$ ipython --no-banner

In [1]: import numpy as np

In [2]: np.set_printoptions(precision=2, suppress=True, linewidth=200, sign=" ")

In [3]: def tidy(a):
   ...:     return np.round(a, 2) + 0
   ...: 

In [4]: F = np.array([[1, -6, 3, -9, 6, 5, -2, 4],
   ...:     [-7, -6, -1, -2, 3, -8, -8, 8],
   ...:     [-8, 4, 0, 1, -8, -5, -2, -1],
   ...:     [-5, 5, 7, -1, 8, -3, -4, -1],
   ...:     [3, 5, 3, 3, -4, -7, -4, 9],
   ...:     [3, 5, 5, -5, 6, 3, -5, -6],
   ...:     [7, 3, 9, -9, -7, -5, 4, -9]])

In [5]: U, sv, Vt = np.linalg.svd(F, full_matrices=False)

In [6]: tidy(U.T @ U)
Out[6]: 
array([[ 1.,  0.,  0.,  0.,  0.,  0.,  0.],
       [ 0.,  1.,  0.,  0.,  0.,  0.,  0.],
       [ 0.,  0.,  1.,  0.,  0.,  0.,  0.],
       [ 0.,  0.,  0.,  1.,  0.,  0.,  0.],
       [ 0.,  0.,  0.,  0.,  1.,  0.,  0.],
       [ 0.,  0.,  0.,  0.,  0.,  1.,  0.],
       [ 0.,  0.,  0.,  0.,  0.,  0.,  1.]])

In [7]: tidy(sv)
Out[7]: array([ 23.45,  20.15,  18.51,  13.39,  11.3 ,   5.54,   4.78])

In [8]: U.shape, sv.shape, Vt.shape
Out[8]: ((7, 7), (7,), (7, 8))

In [9]: tidy(np.cumsum(sv ** 2) / np.sum(sv ** 2))
Out[9]: array([ 0.33,  0.58,  0.78,  0.89,  0.97,  0.99,  1.  ])

In [10]: tidy(Vt @ Vt.T)
Out[10]: 
array([[ 1.,  0.,  0.,  0.,  0.,  0.,  0.],
       [ 0.,  1.,  0.,  0.,  0.,  0.,  0.],
       [ 0.,  0.,  1.,  0.,  0.,  0.,  0.],
       [ 0.,  0.,  0.,  1.,  0.,  0.,  0.],
       [ 0.,  0.,  0.,  0.,  1.,  0.,  0.],
       [ 0.,  0.,  0.,  0.,  0.,  1.,  0.],
       [ 0.,  0.,  0.,  0.,  0.,  0.,  1.]])

In [11]: np.allclose(U * sv @ Vt, F)
Out[11]: True

In [12]: print((sv > 1e-8).sum())
7

In [13]: blk = np.stack([F, 5 * F, F[::-1]])

In [14]: print((blk @ F.T).shape)
(3, 7, 7)

In [15]: np.linalg.matrix_rank(blk)
Out[15]: array([ 7,  7,  7])

In [16]: f, g = F[2], F[3]

In [17]: f @ f
Out[17]: np.int64(175)

In [18]: p = (f @ g) / (f @ f) * f

In [19]: tidy(g - p)
Out[19]: array([-4.13,  4.57,  7.  , -1.11,  8.87, -2.46, -3.78, -0.89])

In [20]: print(tidy(np.linalg.norm(f + g) ** 2 + np.linalg.norm(f - g) ** 2))
730.0

In [21]: M = np.load("run16.npy")

In [22]: M
Out[22]: 
array([[ 0,  2,  2],
       [-2,  0, -2],
       [-2,  2,  0]])

In [23]: # rows and columns are dependent

In [24]: x0 = np.array([4, 1, 0])

In [25]: tidy(np.linalg.det(M))
Out[25]: np.float64(0.0)

In [26]: tidy(np.linalg.svd(M, compute_uv=False))
Out[26]: array([ 3.46,  3.46,  0.  ])

In [27]: q = np.linalg.solve(np.eye(3) - M, np.eye(3) + M)

In [28]: tidy(np.linalg.det(q))
Out[28]: np.float64(1.0)
